In [1]: import numpy as np

In [2]: import numpy.linalg as la

In [3]: np.set_printoptions(suppress=True, linewidth=160)

In [4]: data = np.array([[2, -2, 6, 0], [-8, 2, -9, 0], [-9, 2, 0, 0], [0, 0, 0, -2]])

In [5]: la.matrix_power(data, 2)
Out[5]: 
array([[-34,   4,  30,   0],
       [ 49,   2, -66,   0],
       [-34,  22, -72,   0],
       [  0,   0,   0,   4]])

In [6]: print(round(np.abs(la.eigvals(data)).max(), 1))
8.3

In [7]: print(np.round(la.eigvals(data), 1))
[ 2.8+7.8j  2.8-7.8j -1.6+0.j  -2. +0.j ]

In [8]: np.einsum("ij,ji->", data, data)
Out[8]: np.int64(-100)

In [9]: np.round(np.poly(data), 1)
Out[9]: array([  1.,  -2.,  52., 234., 228.])

In [10]: round(float(la.det(data.T)), 1)
Out[10]: 228.0

In [11]: np.round(la.det(2 * data), 1), round(la.det(data), 1)
Out[11]: (np.float64(3648.0), np.float64(228.0))

In [12]: np.einsum("ii->", data)
Out[12]: np.int64(2)

In [13]: M = np.array([[3.0, 0.0], [0.0, 3.0]])

In [14]: # splits into 2 blocks

In [15]: w, evecs = la.eigh(M)

In [16]: x0 = np.array([0, -1])

In [17]: print(x0 @ M @ x0 / (x0 @ x0), w[0], w[-1])
3.0 3.0 3.0

In [18]: np.round(la.eigvalsh(M[1:, 1:]), 1)
Out[18]: array([3.])

In [19]: evecs * np.maximum(w, 0) @ evecs.T
Out[19]: 
array([[3., 0.],
       [0., 3.]])

In [20]: Lm = la.cholesky(M)

In [21]: np.round(Lm @ Lm.T, 1)
Out[21]: 
array([[3., 0.],
       [0., 3.]])

In [22]: M / np.sqrt(np.outer(np.diag(M), np.diag(M)))
Out[22]: 
array([[1., 0.],
       [0., 1.]])

In [23]: m1 = np.load("layer7.npy")

In [24]: print(m1)
[[0 0 1 0]
 [0 0 1 1]
 [1 1 0 1]
 [0 1 1 0]]

In [25]: # symmetric

In [26]: w, evecs = la.eigh(m1)

In [27]: np.round(la.eigvalsh(m1 @ m1), 1)
Out[27]: array([0.1, 1. , 2.2, 4.7])

In [28]: print((w > 1e-8).sum(), (w < -1e-8).sum())
2 2

In [29]: np.round(np.abs(evecs[:, -1]), 1)
Out[29]: array([0.3, 0.5, 0.6, 0.5])

In [30]: f = np.array([5, 3, 1, 0])

In [31]: other = m1 + np.outer(f, np.eye(4)[1])

In [32]: round(float(la.det(other) / la.det(m1)), 1), round(float(1 + la.solve(m1, f)[1]), 1)
Out[32]: (-4.0, -4.0)

In [33]: la.matrix_rank(la.inv(other) - la.inv(m1), tol=1e-8)
Out[33]: np.int64(1)

In [34]: la.matrix_rank(other - m1)
Out[34]: np.int64(1)

In [35]: f, g = m1[3], m1[1]

In [36]: f @ f
Out[36]: np.int64(2)

In [37]: pr = (f @ g) / (f @ f) * f

In [38]: round(la.norm(f + g) ** 2 + la.norm(f - g) ** 2, 1)
Out[38]: np.float64(8.0)

In [39]: F = np.array([[-2, 0, 5], [0, 1, 0], [-1, 0, 0]])

In [40]: P = np.triu(np.array([[1, -2], [2, 1]]), 1) + np.eye(2)

In [41]: other = P @ M @ la.inv(P)

In [42]: np.poly(other)
Out[42]: array([ 1., -6.,  9.])

In [43]: P @ M - M @ P
Out[43]: 
array([[0., 0.],
       [0., 0.]])

In [44]: print(np.trace(other), np.trace(M))
6.0 6.0

In [45]: f = np.array([-1, -1, 1])

In [46]: other = F + np.outer(f, np.eye(3)[0])

In [47]: other
Out[47]: 
array([[-3.,  0.,  5.],
       [-1.,  1.,  0.],
       [ 0.,  0.,  0.]])

In [48]: other = F / la.norm(F, axis=1, keepdims=True)

In [49]: cov = other @ other.T

In [50]: cov[2].round(1)
Out[50]: array([0.4, 0. , 1. ])

In [51]: (cov - 2 * np.eye(3)).round(6).argmax(axis=1)
Out[51]: array([2, 0, 0])

In [52]: np.argwhere(np.triu(np.abs(cov) > 0.95, 1))
Out[52]: array([], shape=(0, 2), dtype=int64)

In [53]: (np.abs(cov) > 0.9).astype(int)
Out[53]: 
array([[1, 0, 0],
       [0, 1, 0],
       [0, 0, 1]])

In [54]: print(np.degrees(np.arccos(np.clip(cov[2, 1], -1, 1))))
90.0

In [55]: np.round(la.norm(other, axis=1), 1)
Out[55]: array([1., 1., 1.])

In [56]: A = np.loadtxt("run12.csv", delimiter=",")

In [57]: A
Out[57]: 
array([[6., 0., 0., 9.],
       [4., 0., 0., 6.],
       [4., 0., 0., 6.]])

In [58]: # rows 1 and 2 are equal

In [59]: rng = np.random.default_rng(886)

In [60]: lab = rng.permutation(4)

In [61]: lab
Out[61]: array([1, 2, 3, 0])

In [62]: other = m1[lab][:, lab]

In [63]: np.diag(other)
Out[63]: array([0, 0, 0, 0])

In [64]: print(round(la.det(other), 1), np.round(la.det(m1[lab]), 1))
1.0 -1.0

In [65]: print(np.allclose(other, m1))
False

In [66]: np.round(np.sort(np.abs(la.eigvals(other))), 1)
Out[66]: array([0.3, 1. , 1.5, 2.2])

In [67]: f, g = A[1], A[2]

In [68]: f @ f
Out[68]: np.float64(52.0)

In [69]: f @ g
Out[69]: np.float64(52.0)

In [70]: pr = (f @ g) / (f @ f) * f

In [71]: (g - pr) @ f
Out[71]: np.float64(0.0)

In [72]: la.matrix_rank(np.outer(f, g))
Out[72]: np.int64(1)

In [73]: pr
Out[73]: array([4., 0., 0., 6.])

In [74]: g - pr
Out[74]: array([0., 0., 0., 0.])

In [75]: np.count_nonzero(A)
Out[75]: np.int64(6)

In [76]: print(np.unravel_index(np.abs(A).argmax(), A.shape))
(np.int64(0), np.int64(3))

In [77]: np.diff(A, axis=0)
Out[77]: 
array([[-2.,  0.,  0., -3.],
       [ 0.,  0.,  0.,  0.]])

In [78]: print(round(la.norm(A), 1))
14.9

In [79]: A.sum(axis=1)
Out[79]: array([15., 10., 10.])

In [80]: A.sum(axis=0)
Out[80]: array([14.,  0.,  0., 21.])

In [81]: np.round(A.mean(axis=0), 1)
Out[81]: array([4.7, 0. , 0. , 7. ])

In [82]: Uu, sv, vt = la.svd(A)

In [83]: np.argmax(sv[:-1] / (sv[1:] + 1e-6)) + 1
Out[83]: np.int64(1)

In [84]: sv.round(1) + 0
Out[84]: array([14.9,  0. ,  0. ])

In [85]: other = Uu[:, :1] @ np.diag(sv[:1]) @ vt[:1]

In [86]: other.round(1)
Out[86]: 
array([[6., 0., 0., 9.],
       [4., 0., 0., 6.],
       [4., 0., 0., 6.]])

In [87]: round(np.abs(A - other).max(), 1)
Out[87]: np.float64(0.0)

In [88]: Uu, sv, vt = la.svd(A)

In [89]: evecs = vt[:(sv > 1e-8).sum()]

In [90]: x0 = A[2] + -2 * A[0] + rng.integers(2) * np.eye(4)[0]

In [91]: x0
Out[91]: array([ -8.,   0.,   0., -12.])

In [92]: np.round(evecs.T @ evecs, 1)
Out[92]: 
array([[0.3, 0. , 0. , 0.5],
       [0. , 0. , 0. , 0. ],
       [0. , 0. , 0. , 0. ],
       [0.5, 0. , 0. , 0.7]])

In [93]: np.round(np.diag(evecs.T @ evecs), 1)
Out[93]: array([0.3, 0. , 0. , 0.7])

In [94]: np.round(la.norm(x0 - evecs.T @ evecs @ x0), 1)
Out[94]: np.float64(0.0)

In [95]: other = np.array([[-2, 2, 2]])

In [96]: J = other.T @ other

In [97]: J
Out[97]: 
array([[ 4, -4, -4],
       [-4,  4,  4],
       [-4,  4,  4]])

In [98]: # row 2 repeats row 1

In [99]: w, evecs = la.eigh(J)

In [100]: x0 = np.array([-2, 2, -1])

In [101]: np.abs(J).sum(axis=1).max(), np.round(np.abs(w).max(), 1)
Out[101]: (np.int64(12), np.float64(12.0))

In [102]: x0 @ J @ x0
Out[102]: np.int64(36)

In [103]: (np.sign(evecs[:, -1].round(6)) == np.sign(evecs[0, -1].round(6))).astype(int)
Out[103]: array([1, 0, 0])

In [104]: Uu, sv, vt = la.svd(J)

In [105]: evecs = vt[:(sv > 1e-8).sum()]

In [106]: x0 = J[2] + 2 * J[0] + rng.integers(2) * np.eye(3)[1]

In [107]: x0
Out[107]: array([ 4., -3., -4.])

In [108]: np.allclose(evecs.T @ evecs @ x0, x0)
Out[108]: False

In [109]: round(la.norm(x0 - evecs.T @ evecs @ x0), 1)
Out[109]: np.float64(0.8)

In [110]: la.matrix_rank(np.vstack([J, x0]))
Out[110]: np.int64(2)

In [111]: Uu, sv, vt = la.svd(J)

In [112]: sv.round(1) + 0
Out[112]: array([12.,  0.,  0.])

In [113]: other = Uu[:, :1] @ np.diag(sv[:1]) @ vt[:1]

In [114]: round(float(np.abs(J - other).max()), 1)
Out[114]: 0.0

In [115]: la.matrix_rank(J, rtol=0.05)
Out[115]: np.int64(1)

In [116]: round(la.norm(J - other) / la.norm(J), 1)
Out[116]: np.float64(0.0)

In [117]: rk = la.matrix_rank(J)

In [118]: rk
Out[118]: np.int64(1)

In [119]: ns = la.svd(J)[2][rk:].T

In [120]: ns.shape
Out[120]: (3, 2)

In [121]: [int(la.matrix_rank(np.delete(J, i, axis=0))) for i in range(3)]
Out[121]: [1, 1, 1]

In [122]: [int(la.matrix_rank(J[:i])) for i in range(1, len(J) + 1)]
Out[122]: [1, 1, 1]

In [123]: la.matrix_rank(J.T @ J), la.matrix_rank(J @ J.T)
Out[123]: (np.int64(1), np.int64(1))

In [124]: K = np.loadtxt("a.csv", delimiter=",")

In [125]: K
Out[125]: 
array([[9., 9., 6., 9.],
       [0., 0., 0., 0.],
       [0., 0., 0., 0.]])

In [126]: # row 0 is much longer than the rest

In [127]: la.cond(K) > 100
Out[127]: np.True_

In [128]: round(la.norm(K, 2) / la.norm(K), 1)
Out[128]: np.float64(1.0)

In [129]: print(np.argsort(-la.norm(K, axis=0).round(6), kind="stable")[:3])
[0 1 3]

In [130]: rk = la.matrix_rank(K)

In [131]: rk
Out[131]: np.int64(1)

In [132]: ns = la.svd(K)[2][rk:].T

In [133]: la.matrix_rank(K.T @ K), la.matrix_rank(K @ K.T)
Out[133]: (np.int64(1), np.int64(1))

In [134]: [int(la.matrix_rank(K[:i])) for i in range(1, len(K) + 1)]
Out[134]: [1, 1, 1]

In [135]: [int(la.matrix_rank(np.delete(K, i, axis=0))) for i in range(3)]
Out[135]: [0, 1, 1]

In [136]: f = np.array([6, 5, 7])

In [137]: g = np.array([3, 1, 1])

In [138]: E = f[:, None] + g[None, :]

In [139]: print(E)
[[ 9  7  7]
 [ 8  6  6]
 [10  8  8]]

In [140]: # looks like rank 2

In [141]: Uu, sv, vt = la.svd(E)

In [142]: evecs = vt[:(sv > 1e-8).sum()]

In [143]: x0 = E[1] + 3 * E[2] + rng.integers(2) * np.eye(3)[0]

In [144]: x0
Out[144]: array([38., 30., 30.])

In [145]: np.round(np.diag(evecs.T @ evecs), 1)
Out[145]: array([1. , 0.5, 0.5])

In [146]: print(la.matrix_rank(np.vstack([E, x0])))
2

In [147]: other = np.array([[3, 9], [-7, -4]])

In [148]: cent = np.kron(other, E)

In [149]: round(la.norm(cent, 2), 1), np.round(la.norm(other, 2) * la.norm(E, 2), 1)
Out[149]: (np.float64(271.6), np.float64(271.6))

In [150]: cent
Out[150]: 
array([[ 27,  21,  21,  81,  63,  63],
       [ 24,  18,  18,  72,  54,  54],
       [ 30,  24,  24,  90,  72,  72],
       [-63, -49, -49, -36, -28, -28],
       [-56, -42, -42, -32, -24, -24],
       [-70, -56, -56, -40, -32, -32]])

In [151]: Uu, sv, vt = la.svd(E)

In [152]: np.argmax(sv[:-1] / (sv[1:] + 1e-6)) + 1
Out[152]: np.int64(2)

In [153]: other = Uu[:, :2] @ np.diag(sv[:2]) @ vt[:2]

In [154]: round(la.norm(E - other, 2), 1), round(sv[2], 1)
Out[154]: (np.float64(0.0), np.float64(0.0))

In [155]: print(la.matrix_rank(E, rtol=0.05))
1

In [156]: np.round(la.norm(E - other) / la.norm(E), 1)
Out[156]: np.float64(0.0)

In [157]: print(la.matrix_rank(other))
2

In [158]: round(float(np.abs(E - other).max()), 1)
Out[158]: 0.0

In [159]: E.mean(axis=0)
Out[159]: array([9., 7., 7.])

In [160]: np.unravel_index(np.abs(E).argmax(), E.shape)
Out[160]: (np.int64(2), np.int64(0))

In [161]: print(E.sum(axis=0))
[27 21 21]

In [162]: E - E[0]
Out[162]: 
array([[ 0,  0,  0],
       [-1, -1, -1],
       [ 1,  1,  1]])

In [163]: np.round(la.svd(E, compute_uv=False), 1) + 0
Out[163]: array([23.3,  0.3,  0. ])
